$ python -q
>>> import numpy as np
>>> from numpy import linalg as LA
>>> np.set_printoptions(suppress=True, linewidth=120)
>>> F = np.load("data.npy")
>>> F
array([[1.  , 0.2 , 0.04, 0.01],
       [0.2 , 1.  , 0.2 , 0.04],
       [0.04, 0.2 , 1.  , 0.2 ],
       [0.01, 0.04, 0.2 , 1.  ]])
>>> W = np.array([[1, 3], [-1, -2], [-5, 2], [-2, -1]])
>>> b = np.array([2, 0])
>>> act = np.maximum(F @ W + b, 0)
>>> (act > 0).mean(axis=0)
array([0.5, 0.5])
>>> LA.matrix_rank(act)
np.int64(2)
>>> Z = np.array([[3, 2], [-2, -3]])
>>> np.round(act @ Z, 2)
array([[ 2.4 , -2.85],
       [ 0.36,  0.24],
       [-3.04, -4.56],
       [ 0.  ,  0.  ]])
>>> (act @ Z).round(6).argmax(axis=1)
array([0, 0, 0, 0])
>>> w, evecs = LA.eigh(F)
>>> x = np.array([0, 1, 0, 1])
>>> np.round(evecs * np.maximum(w, 0) @ evecs.T, 2)
array([[1.  , 0.2 , 0.04, 0.01],
       [0.2 , 1.  , 0.2 , 0.04],
       [0.04, 0.2 , 1.  , 0.2 ],
       [0.01, 0.04, 0.2 , 1.  ]])
>>> np.abs(F).sum(axis=1).max(), round(float(np.abs(w).max()), 2)
(np.float64(1.44), 1.36)
>>> np.round(LA.eigvalsh(F[1:, 1:]), 2)
array([0.74, 0.96, 1.3 ])
>>> w, evecs = LA.eig(F)
>>> round(float(np.prod(w)), 2)
0.88
>>> np.round(np.sort(LA.eigvals(LA.inv(F))), 2)
array([0.73, 0.93, 1.18, 1.41])
>>> np.round(np.sort(LA.eigvals(F @ F)), 2)
array([0.5 , 0.72, 1.17, 1.86])
>>> np.round(np.sort(LA.eigvals(F.T)), 2)
array([0.71, 0.85, 1.08, 1.36])
>>> w.round(2)
array([1.36, 1.08, 0.71, 0.85])
>>> np.round(LA.matrix_power(F, 3), 2)
array([[1.13, 0.64, 0.25, 0.09],
       [0.64, 1.25, 0.67, 0.25],
       [0.25, 0.67, 1.25, 0.64],
       [0.09, 0.25, 0.64, 1.13]])
>>> np.round(F @ F, 2)
array([[1.04, 0.41, 0.12, 0.04],
       [0.41, 1.08, 0.42, 0.12],
       [0.12, 0.42, 1.08, 0.41],
       [0.04, 0.12, 0.41, 1.04]])
>>> np.round(np.sort(np.abs(LA.eigvals(F))), 2)
array([0.71, 0.85, 1.08, 1.36])
>>> np.allclose(F, F.T)
True
>>> round(np.abs(LA.eigvals(F)).max(), 2)
np.float64(1.36)
>>> np.trace(F)
np.float64(4.0)
>>> E = np.load("layer0.npy")
>>> E.round(2)
array([[-0.61,  0.4 ,  0.68],
       [-0.76, -0.52, -0.38],
       [ 0.2 , -0.76,  0.62]])
>>> # orthonormal columns
>>> round(float(E[:, 0] @ E[:, 1]), 2)
-0.0
>>> np.round(E @ E.T, 2) + 0
array([[1., 0., 0.],
       [0., 1., 0.],
       [0., 0., 1.]])
>>> np.round(LA.norm(E, axis=0), 2)
array([1., 1., 1.])
>>> np.round(LA.svd(E, compute_uv=False), 2)
array([1., 1., 1.])
>>> u = np.array([-5, -4])
>>> np.round(np.convolve(E[2], u), 2)
array([-1.02,  2.96, -0.09, -2.49])
>>> np.round(np.polyval(u, E[2]), 2)
array([-5.02, -0.22, -7.11])
>>> np.round(np.array([np.convolve(row, u, "same") for row in E]), 2)
array([[ 3.06,  0.45, -5.01],
       [ 3.82,  5.66,  3.98],
       [-1.02,  2.96, -0.09]])
>>> np.round(np.correlate(E[2], E[1], "full"), 2) + 0
array([-0.08,  0.18,  0.  ,  0.25, -0.48])
>>> round(LA.det(2 * F), 2), round(LA.det(F), 2)
(np.float64(14.16), np.float64(0.88))
>>> np.einsum("ii->", F)
np.float64(4.0)
>>> round(LA.det(F[::-1]), 2)
np.float64(0.88)
>>> np.round(LA.eigvals(F).sum().real, 2)
np.float64(4.0)
>>> X = np.load("run5.npy")
>>> X
array([[ -6,  16,   3,  -8],
       [ 14,  -8,  -7,   4],
       [  9, -24,   9, -24],
       [-21,  12, -21,  12]])
>>> hat = np.triu(np.array([[-2, 1, 4, -8], [8, 0, -4, 8], [3, -5, -3, -7], [0, 6, 6, 2]]), 1) + np.eye(4)
>>> B = hat @ X @ LA.inv(hat)
>>> np.round(np.poly(B), 2)
array([     1.,     -7.,  -1277.,  -2772., 156816.])
>>> hat @ X - X @ hat
array([[ 218., -194.,  285., -343.],
       [-204.,  178., -292.,  319.],
       [ 147.,  -93.,   15.,  243.],
       [   0.,   21.,  132., -411.]])
>>> rng = np.random.default_rng(99)
>>> labels = rng.permutation(3)
>>> labels
array([0, 2, 1])
>>> B = E[labels][:, labels]
>>> np.allclose(B, E)
False
>>> np.round(np.diag(B), 2)
array([-0.61,  0.62, -0.52])
>>> np.round(np.sort(np.abs(LA.eigvals(B))), 2)
array([1., 1., 1.])
>>> J = np.array([[0.0, 0.0, -6.0, 0.0],
...     [0.0, 0.0, -3.0, 4.0],
...     [-6.0, -3.0, 0.0, 0.0],
...     [0.0, 4.0, 0.0, 0.0]])
>>> J
array([[ 0.,  0., -6.,  0.],
       [ 0.,  0., -3.,  4.],
       [-6., -3.,  0.,  0.],
       [ 0.,  4.,  0.,  0.]])
>>> # symmetric, so the eigenvalues are real
>>> np.round(LA.norm(J, axis=1), 2)
array([6.  , 5.  , 6.71, 4.  ])
>>> LA.norm(J, axis=1).argmax()
np.int64(2)
>>> J.reshape(-1, 2)
array([[ 0.,  0.],
       [-6.,  0.],
       [ 0.,  0.],
       [-3.,  4.],
       [-6., -3.],
       [ 0.,  0.],
       [ 0.,  4.],
       [ 0.,  0.]])
>>> J.reshape(2, -1)
array([[ 0.,  0., -6.,  0.,  0.,  0., -3.,  4.],
       [-6., -3.,  0.,  0.,  0.,  4.,  0.,  0.]])
>>> blk = J.reshape(4, 2, -1)
>>> np.einsum("ihd,jhd->hij", blk, blk).shape
(2, 4, 4)
>>> blk.sum(axis=1)
array([[-6.,  0.],
       [-3.,  4.],
       [-6., -3.],
       [ 0.,  4.]])
>>> np.einsum("ihd,ihd->ih", blk, blk)
array([[ 0., 36.],
       [ 0., 25.],
       [45.,  0.],
       [16.,  0.]])
>>> np.swapaxes(blk, 1, 2)[1]
array([[ 0., -3.],
       [ 0.,  4.]])
>>> K = np.array([[5.0, -2.0, -3.0, -1.0],
...     [-2.0, 8.0, 6.0, 2.0],
...     [-3.0, 6.0, 13.0, 3.0],
...     [-1.0, 2.0, 3.0, 5.0]])
>>> x = np.ones(4)
>>> for _ in range(4):
...     x = K @ x
...     x /= LA.norm(x)
...     print(round(x @ K @ x, 2))
... 
18.12
18.96
19.0
19.0
>>> round(float(LA.eigvalsh(K)[-1]), 2)
19.0
>>> x.round(2)
array([-0.26,  0.52,  0.77,  0.26])
>>> L = LA.cholesky(F)
>>> F / np.sqrt(np.outer(np.diag(F), np.diag(F)))
array([[1.  , 0.2 , 0.04, 0.01],
       [0.2 , 1.  , 0.2 , 0.04],
       [0.04, 0.2 , 1.  , 0.2 ],
       [0.01, 0.04, 0.2 , 1.  ]])
>>> np.round(np.diag(L) ** 2, 2)
array([1.  , 0.96, 0.96, 0.96])
>>> mat = np.array([[6, 2, -4], [2, 4, -4], [-4, -4, 5]])
>>> np.einsum("ii->", mat)
np.int64(15)
>>> round(float(LA.eigvals(mat).sum().real), 2)
15.0
>>> round(float(LA.det(mat[::-1])), 2)
-4.0
>>> w, evecs = LA.eigh(mat)
>>> np.round(evecs.T @ evecs, 2) + 0
array([[1., 0., 0.],
       [0., 1., 0.],
       [0., 0., 1.]])
>>> np.round(LA.eigvalsh(mat @ mat), 2)
array([  0.01,   9.48, 139.51])
>>> (w > 1e-8).sum(), (w < -1e-8).sum()
(np.int64(3), np.int64(0))
>>> arr = np.load("mat.npy")
>>> arr.round(2)
array([[-0.74,  0.63, -0.24],
       [-0.42, -0.7 , -0.57],
       [-0.53, -0.32,  0.79]])
>>> # columns are unit length and at right angles
>>> def softmax(z):
...     e = np.exp(z - z.max(axis=-1, keepdims=True))
...     return e / e.sum(axis=-1, keepdims=True)
... 
>>> np.round(softmax(10 * arr[0]), 2) + 0
array([0., 1., 0.])
>>> np.round(softmax(arr).sum(axis=1), 2)
array([1., 1., 1.])
>>> np.round(softmax(arr[0] + -2), 2)
array([0.15, 0.6 , 0.25])
>>> S = arr @ arr.T / np.sqrt(3)
>>> np.round(softmax(S), 2)
array([[0.47, 0.26, 0.26],
       [0.26, 0.47, 0.26],
       [0.26, 0.26, 0.47]])
>>> np.round(softmax(S)[0] @ arr, 2)
array([-0.6 ,  0.03, -0.05])
>>> x = np.array([1, 3, 5])
>>> y = arr @ x
>>> b, lr = np.zeros(3), 1 / LA.norm(arr, 2) ** 2
>>> for i in range(150):
...     b -= lr * arr.T @ (arr @ b - y)
...     if i % 50 == 0: print(i, round(LA.norm(arr @ b - y), 2))
... 
0 0.0
50 0.0
100 0.0
>>> round(float(LA.cond(arr)), 2)
1.0
>>> np.round(arr.T @ arr, 2) + 0
array([[1., 0., 0.],
       [0., 1., 0.],
       [0., 0., 1.]])
>>> B = np.array([[1, 4, -2], [-2, 2, 0]])
>>> Z = np.kron(B, arr)
>>> Z.shape
(6, 9)
>>> np.round(LA.norm(Z, 2), 2), round(LA.norm(B, 2) * LA.norm(arr, 2), 2)
(np.float64(4.83), np.float64(4.83))
>>> LA.matrix_rank(Z)
np.int64(6)
>>> x = np.array([-3, -4, -2])
>>> np.sign((arr @ x).round(6))
array([1., 1., 1.])
>>> np.round(arr @ np.ones(3), 2)
array([-0.34, -1.7 , -0.06])
>>> np.round(arr * x, 2)
array([[ 2.21, -2.53,  0.47],
       [ 1.26,  2.82,  1.14],
       [ 1.58,  1.29, -1.57]])
>>> np.round((arr * x).sum(axis=1), 2)
array([0.15, 5.22, 1.3 ])
>>> feats = np.tril(np.array([[-2, 2, -2], [4, 3, 2], [-2, 0, -2]]), -1) + np.eye(3, dtype=int)
>>> feats
array([[ 1,  0,  0],
       [ 4,  1,  0],
       [-2,  0,  1]])
>>> # column 0 is much longer than the rest
>>> w, evecs = LA.eig(feats)
>>> w
array([1., 1., 1.])
>>> np.round(np.sort(LA.eigvals(feats @ feats)), 2)
array([1., 1., 1.])
>>> np.round(np.sort(LA.eigvals(feats.T)), 2)
array([1., 1., 1.])
>>> labels = rng.permutation(4)
>>> labels
array([2, 0, 1, 3])
>>> B = K[labels][:, labels]
>>> np.trace(B)
np.float64(31.0)
>>> B
array([[13., -3.,  6.,  3.],
       [-3.,  5., -2., -1.],
       [ 6., -2.,  8.,  2.],
       [ 3., -1.,  2.,  5.]])
>>> np.allclose(B, K)
False
>>> u, r1 = feats[0], feats[2]
>>> u @ u
np.int64(1)
>>> u @ r1
np.int64(-2)
>>> p = (u @ r1) / (u @ u) * u
>>> r1 - p
array([0., 0., 1.])
>>> np.outer(u, r1)
array([[-2,  0,  1],
       [ 0,  0,  0],
       [ 0,  0,  0]])
>>> np.round(LA.norm(u + r1) ** 2 + LA.norm(u - r1) ** 2, 2)
np.float64(12.0)
>>> (r1 - p) @ u
np.float64(0.0)
>>> p
array([-2., -0., -0.])
>>> LA.matrix_rank(np.outer(u, r1))
np.int64(1)
>>> blk = np.stack([feats, 3 * feats, feats[::-1]])
>>> np.round(LA.norm(blk, axis=(1, 2)), 2)
array([ 4.8 , 14.39,  4.8 ])
>>> blk.sum(axis=0)
array([[ 2,  0,  1],
       [20,  5,  0],
       [-7,  0,  4]])
>>> blk.shape
(3, 3, 3)
>>> np.einsum("bij,cij->bc", blk, blk)
array([[ 23,  69,  13],
       [ 69, 207,  39],
       [ 13,  39,  23]])
>>> LA.matrix_rank(blk.reshape(3, -1))
np.int64(2)
>>> np.round(LA.det(blk), 2)
array([ 1., 27., -1.])
